>>> import numpy as np
>>> np.set_printoptions(precision=2, suppress=True, linewidth=160)
>>> F = np.load("w.npy")
>>> print(F)
[[ 0  0  2]
 [ 0  0  2]
 [-2 -2  0]]
>>> P = np.triu(np.array([[-4, -1, 2], [1, 2, 1], [-2, 5, 5]]), 1) + np.eye(3)
>>> out = P @ F @ np.linalg.inv(P)
>>> print(np.linalg.matrix_rank(out))
2
>>> print(np.round(np.poly(out), 2) + 0)
[1. 0. 8. 0.]
>>> print(out)
[[-4. -8. 16.]
 [-2. -4. 10.]
 [-2. -4.  8.]]
>>> x0 = np.array([-4, 5, 4])
>>> print(np.round(np.linalg.det(F), 2))
0.0
>>> q = np.linalg.solve(np.eye(3) - F, np.eye(3) + F)
>>> print(np.round(q @ q.T, 2) + 0)
[[1. 0. 0.]
 [0. 1. 0.]
 [0. 0. 1.]]
>>> E = np.array([[4.0, 1.0, 1.0, 1.0],
...     [1.0, 4.0, 1.0, 1.0],
...     [1.0, 1.0, 4.0, 1.0],
...     [1.0, 1.0, 1.0, 4.0]])
>>> Lm = np.linalg.cholesky(E)
>>> print(np.prod(np.diag(Lm)) ** 2, np.round(np.linalg.det(E), 2))
189.0 189.0
>>> print(np.linalg.eigvalsh(E).min() > 0)
True
>>> print(Lm)
[[2.   0.   0.   0.  ]
 [0.5  1.94 0.   0.  ]
 [0.5  0.39 1.9  0.  ]
 [0.5  0.39 0.32 1.87]]
>>> print(E / np.sqrt(np.outer(np.diag(E), np.diag(E))))
[[1.   0.25 0.25 0.25]
 [0.25 1.   0.25 0.25]
 [0.25 0.25 1.   0.25]
 [0.25 0.25 0.25 1.  ]]
>>> print(Lm @ Lm.T)
[[4. 1. 1. 1.]
 [1. 4. 1. 1.]
 [1. 1. 4. 1.]
 [1. 1. 1. 4.]]
>>> m1 = np.array([[-3, 1, 2, -2, -2],
...     [0, 0, 0, 0, -2],
...     [3, 0, -2, -2, -1],
...     [2, 1, 1, 3, -1],
...     [3, -1, -2, 1, -3]])
>>> rng = np.random.default_rng(65)
>>> lab = rng.permutation(5)
>>> print(lab)
[2 1 4 3 0]
>>> out = m1[lab][:, lab]
>>> print(round(float(np.linalg.det(out)), 2), round(np.linalg.det(m1[lab]), 2))
14.0 14.0
>>> print(np.diag(out))
[-2  0 -3  3 -3]
>>> print(np.trace(out))
-5
>>> left, sig, vt = np.linalg.svd(m1)
>>> print(np.argmax(sig[:-1] / (sig[1:] + 1e-6)) + 1)
4
>>> print(sig)
[6.77 4.38 3.99 1.76 0.07]
>>> out = left[:, :4] @ np.diag(sig[:4]) @ vt[:4]
>>> print(round(float(np.linalg.norm(m1 - out, 2)), 2), np.round(sig[4], 2))
0.07 0.07
>>> print(out.round(2) + 0)
[[-3.01  1.01  1.99 -2.   -2.  ]
 [ 0.02 -0.04  0.04 -0.01 -2.  ]
 [ 3.    0.   -2.   -2.   -1.  ]
 [ 2.    1.    1.    3.   -1.  ]
 [ 2.99 -0.98 -2.02  1.   -3.  ]]
>>> print(np.linalg.matrix_rank(m1, rtol=0.05))
4
>>> print(np.round(np.linalg.norm(m1 - out) / np.linalg.norm(m1), 2))
0.01
>>> print(np.linalg.cond(m1) > 100)
True
>>> print(np.round(np.linalg.norm(m1, 2) / np.linalg.norm(m1), 2))
0.74
>>> P = np.triu(np.array([[3, 1, 4, 3, -2],
...     [-2, 5, 5, 1, -2],
...     [-3, 1, 3, 1, 5],
...     [-1, -5, 0, 3, 3],
...     [2, 0, -3, 1, -5]]), 1) + np.eye(5)
>>> out = P @ m1 @ np.linalg.inv(P)
>>> print(np.linalg.matrix_rank(out))
5
>>> print(np.trace(out), np.trace(m1))
-5.0 -5
>>> q, _ = np.linalg.qr(np.array([[1.3, -0.2], [0.0, -1.0], [-1.8, -0.3]]))
>>> arr = q @ q.T
>>> print(arr)
[[ 0.41  0.25 -0.43]
 [ 0.25  0.9   0.18]
 [-0.43  0.18  0.69]]
>>> gram = arr.T @ arr
>>> print(np.diag(gram))
[0.41 0.9  0.69]
>>> print(np.linalg.matrix_rank(gram))
2
>>> print(np.allclose(gram, gram.T))
True
>>> print(round(np.trace(gram), 2), round(float((arr ** 2).sum()), 2))
2.0 2.0
>>> X = np.loadtxt("x.csv", delimiter=",")
>>> print(X)
[[0. 0. 1.]
 [0. 0. 0.]
 [1. 0. 0.]]
>>> print(np.unique(X.round(6), axis=0).shape)
(3, 3)
>>> print(np.allclose(X[:-1].T @ np.linalg.lstsq(X[:-1].T, X[-1])[0], X[-1]))
False
>>> left, sig, vt = np.linalg.svd(X)
>>> evecs = vt[:(sig > 1e-8).sum()]
>>> x0 = X[0] + -1 * X[1] + rng.integers(2) * np.eye(3)[0]
>>> print(x0)
[0. 0. 1.]
>>> print(np.linalg.matrix_rank(np.vstack([X, x0])))
2
>>> print(np.allclose(evecs.T @ evecs @ x0, x0))
True
>>> print(evecs.T @ evecs)
[[1. 0. 0.]
 [0. 0. 0.]
 [0. 0. 1.]]
>>> out = np.array([[-3, -3], [3, -3], [1, -1]])
>>> print(np.einsum("ij->j", X))
[1. 0. 1.]
>>> print(np.vstack([X, out.T]).shape)
(5, 3)
>>> print(X @ out)
[[ 1. -1.]
 [ 0.  0.]
 [-3. -3.]]
>>> print(np.linalg.matrix_rank(X @ out))
2
>>> print(np.linalg.matrix_rank(np.vstack([X, out.T])))
3
>>> print(np.einsum("ij,ij->i", X, X))
[1. 0. 1.]
>>> print(np.einsum("ik,kj->ij", X, out))
[[ 1. -1.]
 [ 0.  0.]
 [-3. -3.]]
>>> out = np.array([[5, 9], [3, -1], [1, 3]])
>>> J = np.tile(out, (2, 3))
>>> print(J)
[[ 5  9  5  9  5  9]
 [ 3 -1  3 -1  3 -1]
 [ 1  3  1  3  1  3]
 [ 5  9  5  9  5  9]
 [ 3 -1  3 -1  3 -1]
 [ 1  3  1  3  1  3]]
>>> print(J @ np.linalg.pinv(J) @ J)
[[ 5.  9.  5.  9.  5.  9.]
 [ 3. -1.  3. -1.  3. -1.]
 [ 1.  3.  1.  3.  1.  3.]
 [ 5.  9.  5.  9.  5.  9.]
 [ 3. -1.  3. -1.  3. -1.]
 [ 1.  3.  1.  3.  1.  3.]]
>>> print(np.abs(np.diag(np.linalg.qr(J)[1])) > 1e-9)
[ True  True False False False False]
>>> print(np.unique(J.round(6), axis=0).shape)
(3, 6)
>>> left, sig, vt = np.linalg.svd(J)
>>> evecs = vt[:(sig > 1e-8).sum()]
>>> x0 = J[4] + -1 * J[2] + rng.integers(2) * np.eye(6)[0]
>>> print(x0)
[ 3. -4.  2. -4.  2. -4.]
>>> print(np.allclose(evecs.T @ evecs @ x0, x0))
False
>>> out = J / np.sqrt((J ** 2).mean(axis=1, keepdims=True))
>>> print(np.linalg.matrix_rank(out) == np.linalg.matrix_rank(J))
True
>>> print(np.linalg.norm(out, axis=1))
[2.45 2.45 2.45 2.45 2.45 2.45]
>>> mat = np.load("sample15.npy")
>>> print(mat)
[[-6  3  7 -8 -2]
 [-8  5  5 -5 -8]
 [-1 -9 -6 -6  1]
 [ 0 -9  9  9 -2]
 [-8 -2 -3  3 -2]]
>>> lab = rng.permutation(5)
>>> print(lab)
[4 1 0 3 2]
>>> out = mat[lab][:, lab]
>>> print(out)
[[-2 -2 -8  3 -3]
 [-8  5 -8 -5  5]
 [-2  3 -6 -8  7]
 [-2 -9  0  9  9]
 [ 1 -9 -1 -6 -6]]
